% ipython --no-banner

In [1]: import numpy as np

In [2]: np.set_printoptions(precision=3, suppress=True, linewidth=140, floatmode="fixed")

In [3]: rnd = lambda a: np.round(a, 3) + 0

In [4]: A = np.array([[9.0, 6.0, -9.0, -7.0, -2.0, 0.0],
   ...:     [-6.0, -1.0, -8.0, 3.0, 1.0, -1.0],
   ...:     [9.0, -2.0, 2.0, 5.0, -3.0, 2.0],
   ...:     [-1.0, 6.0, -1.0, -7.0, 3.0, -2.0],
   ...:     [0.0, 0.0, 0.0, 0.0, 3.0, 5.0],
   ...:     [0.0, 0.0, 0.0, 0.0, -3.0, -8.0]])

In [5]: x0 = np.array([3, 0, 2, 2, 0, 1])

In [6]: h = np.maximum(A @ x0, 0)

In [7]: np.maximum(A @ x0, 0) - np.maximum(-A @ x0, 0)
Out[7]: array([ -5.000, -29.000,  43.000, -21.000,   5.000,  -8.000])

In [8]: np.maximum(A @ (3 * x0), 0)
Out[8]: array([  0.000,   0.000, 129.000,   0.000,  15.000,   0.000])

In [9]: A * (h > 1e-9)[:, None]
Out[9]: 
array([[ 0.000,  0.000, -0.000, -0.000, -0.000,  0.000],
       [-0.000, -0.000, -0.000,  0.000,  0.000, -0.000],
       [ 9.000, -2.000,  2.000,  5.000, -3.000,  2.000],
       [-0.000,  0.000, -0.000, -0.000,  0.000, -0.000],
       [ 0.000,  0.000,  0.000,  0.000,  3.000,  5.000],
       [ 0.000,  0.000,  0.000,  0.000, -0.000, -0.000]])

In [10]: A.T @ h
Out[10]: array([ 387.000,  -86.000,   86.000,  215.000, -114.000,  111.000])

In [11]: h
Out[11]: array([ 0.000,  0.000, 43.000,  0.000,  5.000,  0.000])

In [12]: out = np.array([[0, -1], [1, 2], [2, 0], [3, -2], [0, -2], [-3, -3]])

In [13]: np.linalg.matrix_rank(np.vstack([A, out.T]))
Out[13]: np.int64(6)

In [14]: np.einsum("ik,kj->ij", A, out)
Out[14]: 
array([[-33.000,  21.000],
       [ -5.000,  -1.000],
       [ 11.000, -23.000],
       [-11.000,  27.000],
       [-15.000, -21.000],
       [ 24.000,  30.000]])

In [15]: np.einsum("ik,kj->ji", A, out)
Out[15]: 
array([[-33.000,  -5.000,  11.000, -11.000, -15.000,  24.000],
       [ 21.000,  -1.000, -23.000,  27.000, -21.000,  30.000]])

In [16]: np.linalg.matrix_rank(A @ out)
Out[16]: np.int64(2)

In [17]: A @ out
Out[17]: 
array([[-33.000,  21.000],
       [ -5.000,  -1.000],
       [ 11.000, -23.000],
       [-11.000,  27.000],
       [-15.000, -21.000],
       [ 24.000,  30.000]])

In [18]: np.vstack([A, out.T]).shape
Out[18]: (8, 6)

In [19]: left, s, VT = np.linalg.svd(A, full_matrices=False)

In [20]: rnd(np.cumsum(s ** 2) / np.sum(s ** 2))
Out[20]: array([0.411, 0.702, 0.854, 0.994, 1.000, 1.000])

In [21]: rnd(np.sqrt((s ** 2).sum())), rnd(np.linalg.norm(A))
Out[21]: (np.float64(26.401), np.float64(26.401))

In [22]: (s > 1e-8).sum()
Out[22]: np.int64(6)

In [23]: np.trace(A)
Out[23]: np.float64(-2.0)

In [24]: (A + A.T) / 2
Out[24]: 
array([[ 9.000,  0.000,  0.000, -4.000, -1.000,  0.000],
       [ 0.000, -1.000, -5.000,  4.500,  0.500, -0.500],
       [ 0.000, -5.000,  2.000,  2.000, -1.500,  1.000],
       [-4.000,  4.500,  2.000, -7.000,  1.500, -1.000],
       [-1.000,  0.500, -1.500,  1.500,  3.000,  1.000],
       [ 0.000, -0.500,  1.000, -1.000,  1.000, -8.000]])

In [25]: (A - A.T) / 2
Out[25]: 
array([[ 0.000,  6.000, -9.000, -3.000, -1.000,  0.000],
       [-6.000,  0.000, -3.000, -1.500,  0.500, -0.500],
       [ 9.000,  3.000,  0.000,  3.000, -1.500,  1.000],
       [ 3.000,  1.500, -3.000,  0.000,  1.500, -1.000],
       [ 1.000, -0.500,  1.500, -1.500,  0.000,  4.000],
       [ 0.000,  0.500, -1.000,  1.000, -4.000,  0.000]])

In [26]: rnd(np.linalg.det(A))
Out[26]: np.float64(27378.0)

In [27]: A @ A
Out[27]: 
array([[ -29.000,   24.000, -140.000,  -41.000,  -12.000,  -20.000],
       [-123.000,   -1.000,   43.000,  -22.000,   50.000,   -8.000],
       [ 106.000,   82.000,  -66.000,  -94.000,  -26.000,  -35.000],
       [ -47.000,  -52.000,  -34.000,   69.000,    5.000,   37.000],
       [   0.000,    0.000,    0.000,    0.000,   -6.000,  -25.000],
       [   0.000,    0.000,    0.000,    0.000,   15.000,   49.000]])
